>>> import numpy as np
>>> np.set_printoptions(suppress=True, linewidth=200)
>>> W0 = np.loadtxt("case17.csv", delimiter=",")
>>> W0
array([[ 1., -1.,  3.,  1., -2., -2.],
       [ 1.,  2.,  3., -1.,  3.,  3.],
       [ 1., -1., -3.,  1., -1.,  0.],
       [ 2.,  0.,  3., -2.,  3.,  0.]])
>>> f = np.array([1, 0, 2])
>>> print(np.polyval(f, W0[3]))
[ 6.  2. 11.  6. 11.  2.]
>>> Y = W0[0, 0] * W0[1:] - np.outer(W0[1:, 0], W0[0])
>>> Y
array([[ 0.,  3.,  0., -2.,  5.,  5.],
       [ 0.,  0., -6.,  0.,  1.,  2.],
       [ 0.,  2., -3., -4.,  7.,  4.]])
>>> np.linalg.matrix_rank(Y), np.linalg.matrix_rank(W0)
(np.int64(3), np.int64(4))
>>> E = np.array([[-6, -3, -3, -3], [0, 0, 1, 0], [-6, -3, -5, -3], [8, 4, 6, 4]])
>>> r = np.linalg.matrix_rank(E)
>>> print(r)
2
>>> N = np.linalg.svd(E)[2][r:].T
>>> np.round(E @ N, 1) + 0
array([[0., 0.],
       [0., 0.],
       [0., 0.],
       [0., 0.]])
>>> np.linalg.matrix_rank(E.T @ E), np.linalg.matrix_rank(E @ E.T)
(np.int64(2), np.int64(2))
>>> f, g = E[2], E[1]
>>> f @ g
np.int64(-5)
>>> f @ f
np.int64(79)
>>> p = (f @ g) / (f @ f) * f
>>> print(np.linalg.matrix_rank(np.outer(f, g)))
1
>>> (g - p) @ f
np.float64(0.0)
>>> print(np.round(g - p, 1))
[-0.4 -0.2  0.7 -0.2]
>>> f = np.array([5, -2, 9, 4, 0])
>>> rng = np.random.default_rng(184680)
>>> J = np.outer(rng.normal(size=15), f) + 0.1 * rng.normal(size=(15, 5))
>>> J.round(1) + 0
array([[ -2.7,   1.1,  -5.1,  -2.4,   0. ],
       [ -4.7,   1.9,  -8.9,  -3.9,  -0.2],
       [  2.7,  -1. ,   5.1,   2.1,   0.1],
       [  0.6,  -0.3,   1.3,   0.6,   0.1],
       [ -4.3,   1.7,  -7.7,  -3.4,   0. ],
       [  1.4,  -0.7,   2.4,   1.1,  -0.1],
       [ -1.8,   0.6,  -3.3,  -1.4,   0. ],
       [  2.5,  -0.9,   4.5,   2.1,   0.1],
       [ -3.3,   1.3,  -6.4,  -2.9,   0. ],
       [ -6.1,   2.4, -10.6,  -4.5,  -0.1],
       [  3. ,  -1.4,   5.3,   2.2,   0. ],
       [ -5.2,   2. ,  -9.5,  -4.3,   0. ],
       [  0.4,  -0.1,   0.8,   0.4,   0.3],
       [ -5.7,   2.4, -10.5,  -4.6,  -0.1],
       [  6.7,  -2.8,  12.3,   5.5,   0. ]])
>>> Y = np.c_[J[:, :2] @ np.array([[-5, 1], [0, -2]]), np.array([3, 3, -1, -3, -2, -3, 3, -2, 3, -2, 0, -3, 2, 0, 1])]
>>> Y.round(1)
array([[ 13.4,  -5. ,   3. ],
       [ 23.5,  -8.5,   3. ],
       [-13.3,   4.7,  -1. ],
       [ -3.2,   1.1,  -3. ],
       [ 21.6,  -7.7,  -2. ],
       [ -6.8,   2.7,  -3. ],
       [  9.2,  -3. ,   3. ],
       [-12.4,   4.2,  -2. ],
       [ 16.6,  -6. ,   3. ],
       [ 30.4, -11. ,  -2. ],
       [-14.9,   5.7,   0. ],
       [ 26. ,  -9.3,  -3. ],
       [ -1.9,   0.6,   2. ],
       [ 28.3, -10.4,   0. ],
       [-33.7,  12.3,   1. ]])
>>> np.round(np.linalg.norm(Y - J @ np.linalg.lstsq(J, Y)[0], axis=0), 1) + 0
array([0. , 0. , 6.9])
>>> O, V = np.linalg.qr(J[:, :3])[0], np.linalg.qr(J[:, 3:])[0]
>>> sig = np.linalg.svd(O.T @ V, compute_uv=False)
>>> np.round(np.degrees(np.arccos(sig.clip(0, 1))), 1)
array([ 1.3, 70.3])
